$ python -q
>>> import numpy as np
>>> from numpy import linalg as LA
>>> np.set_printoptions(precision=2, suppress=True, linewidth=120, floatmode="fixed")
>>> F = np.load("x.npy")
>>> F
array([[2, 0, 1, 3, 4, 4],
       [0, 3, 3, 3, 3, 1],
       [0, 0, 0, 2, 5, 5],
       [0, 0, 0, 4, 0, 4],
       [0, 0, 0, 0, 5, 1],
       [0, 0, 0, 0, 0, 0]])
>>> F @ F
array([[ 4,  0,  2, 20, 33, 29],
       [ 0,  9,  9, 27, 39, 33],
       [ 0,  0,  0,  8, 25, 13],
       [ 0,  0,  0, 16,  0, 16],
       [ 0,  0,  0,  0, 25,  5],
       [ 0,  0,  0,  0,  0,  0]])
>>> np.prod(np.diag(F)), round(LA.det(F), 2)
(np.int64(0), np.float64(0.0))
>>> try:
...     LA.inv(F)
... except LA.LinAlgError as e:
...     print(repr(e))
... 
LinAlgError('Singular matrix')
>>> np.round(F @ LA.pinv(F) @ F, 2) + 0
array([[2.00, 0.00, 1.00, 3.00, 4.00, 4.00],
       [0.00, 3.00, 3.00, 3.00, 3.00, 1.00],
       [0.00, 0.00, 0.00, 2.00, 5.00, 5.00],
       [0.00, 0.00, 0.00, 4.00, 0.00, 4.00],
       [0.00, 0.00, 0.00, 0.00, 5.00, 1.00],
       [0.00, 0.00, 0.00, 0.00, 0.00, 0.00]])
>>> np.allclose(F[:-1].T @ LA.lstsq(F[:-1].T, F[-1])[0], F[-1])
True
>>> Uu, sigma, vt = LA.svd(F)
>>> evecs = vt[:(sigma > 1e-8).sum()]
>>> rng = np.random.default_rng(132280)
>>> x0 = F[5] + 4 * F[4] + rng.integers(2) * np.eye(6)[1]
>>> x0
array([ 0.00,  0.00,  0.00,  0.00, 20.00,  4.00])
>>> np.diag(evecs.T @ evecs)
array([0.89, 0.56, 0.56, 1.00, 1.00, 1.00])
>>> LA.matrix_rank(np.vstack([F, x0]))
np.int64(5)
>>> out = F + rng.integers(-2, 3, (6, 5)) @ rng.integers(-2, 3, (5, 6))
>>> out
array([[-1,  6, -4,  3,  6,  2],
       [-5, -1, 12,  0,  2, -5],
       [ 4,  3,  4,  9, -1,  4],
       [ 1, -1,  2,  4,  0, -3],
       [ 1,  8, -3, -3, 11,  5],
       [ 6,  4,  3,  7, -5,  0]])
>>> np.abs(out - F).sum(axis=1)
array([18, 28, 25, 11, 25, 25])
>>> f = np.array([-2, -2, 0, 3, 3, -3])
>>> E = np.array([np.roll(f, i) for i in range(6)])
>>> E
array([[-2, -2,  0,  3,  3, -3],
       [-3, -2, -2,  0,  3,  3],
       [ 3, -3, -2, -2,  0,  3],
       [ 3,  3, -3, -2, -2,  0],
       [ 0,  3,  3, -3, -2, -2],
       [-2,  0,  3,  3, -3, -2]])
>>> lab = rng.permutation(6)
>>> lab
array([3, 5, 1, 0, 4, 2])
>>> out = E[lab][:, lab]
>>> np.round(LA.det(out), 2), round(LA.det(E[lab]), 2)
(np.float64(-4032.0), np.float64(4032.0))
>>> np.allclose(out, E)
False
>>> np.sort(np.abs(LA.eigvals(out)))
array([1.00, 3.00, 4.00, 4.00, 9.17, 9.17])
>>> np.diag(out)
array([-2, -2, -2, -2, -2, -2])
>>> out = LA.inv(E)
>>> np.allclose(out, E.T)
False
>>> round(LA.cond(E), 2)
np.float64(9.17)
>>> np.round(LA.det(E) * LA.det(out), 2)
np.float64(1.0)
>>> LA.det(E) * out
array([[ 424.00, 1280.00,  184.00,  584.00,  736.00,  824.00],
       [ 824.00,  424.00, 1280.00,  184.00,  584.00,  736.00],
       [ 736.00,  824.00,  424.00, 1280.00,  184.00,  584.00],
       [ 584.00,  736.00,  824.00,  424.00, 1280.00,  184.00],
       [ 184.00,  584.00,  736.00,  824.00,  424.00, 1280.00],
       [1280.00,  184.00,  584.00,  736.00,  824.00,  424.00]])
>>> (np.abs(out) > 1e-9).astype(int)
array([[1, 1, 1, 1, 1, 1],
       [1, 1, 1, 1, 1, 1],
       [1, 1, 1, 1, 1, 1],
       [1, 1, 1, 1, 1, 1],
       [1, 1, 1, 1, 1, 1],
       [1, 1, 1, 1, 1, 1]])
>>> f = np.array([0, -1, 0, 1, -2, -3])
>>> out = E + np.outer(f, np.eye(6)[5])
>>> round(LA.det(out) / LA.det(E), 2), round(float(1 + LA.solve(E, f)[5]), 2)
(np.float64(1.59), 1.59)
>>> LA.matrix_rank(out - E)
np.int64(1)
>>> x0 = np.array([0, 3, 1, 4, 4, 4])
>>> y = E @ x0
>>> coef, lr = np.zeros(6), 1 / LA.norm(E, 2) ** 2
>>> for i in range(50):
...     coef -= lr * E.T @ (E @ coef - y)
...     if i % 10 == 0: print(i, round(LA.norm(E @ coef - y), 2))
... 
0 10.45
10 6.13
20 5.13
30 4.51
40 4.0
>>> coef
array([-1.46,  1.53, -0.46,  2.53,  2.54,  2.53])
>>> round(LA.cond(E), 2)
np.float64(9.17)
>>> f, v = E[3], E[5]
>>> f @ v
np.int64(-15)
>>> p = (f @ v) / (f @ f) * f
>>> v - p
array([-0.71,  1.29,  1.71,  2.14, -3.86, -2.00])
>>> p
array([-1.29, -1.29,  1.29,  0.86,  0.86, -0.00])
>>> round(LA.norm(f + v) ** 2 + LA.norm(f - v) ** 2, 2)
np.float64(140.0)
>>> LA.matrix_rank(np.outer(f, v))
np.int64(1)
>>> K = np.load("layer1.npy")
>>> K
array([[ 0.58, -0.06, -0.20, -0.45],
       [-0.06,  0.99, -0.03, -0.07],
       [-0.20, -0.03,  0.90, -0.21],
       [-0.45, -0.07, -0.21,  0.53]])
>>> out = np.array([[0, -1, 0], [-2, 1, -1], [2, -1, -1], [1, 2, 1]])
>>> K @ out
array([[-0.73, -1.33, -0.18],
       [-2.11,  0.95, -1.03],
       [ 1.65, -1.16, -1.08],
       [ 0.24,  1.66,  0.82]])
>>> np.einsum("ij->j", K)
array([-0.14,  0.83,  0.45, -0.19])
>>> np.einsum("ij,ij->i", K, K)
array([0.58, 0.99, 0.90, 0.53])
>>> out.T @ K.T
array([[-0.73, -2.11,  1.65,  0.24],
       [-1.33,  0.95, -1.16,  1.66],
       [-0.18, -1.03, -1.08,  0.82]])
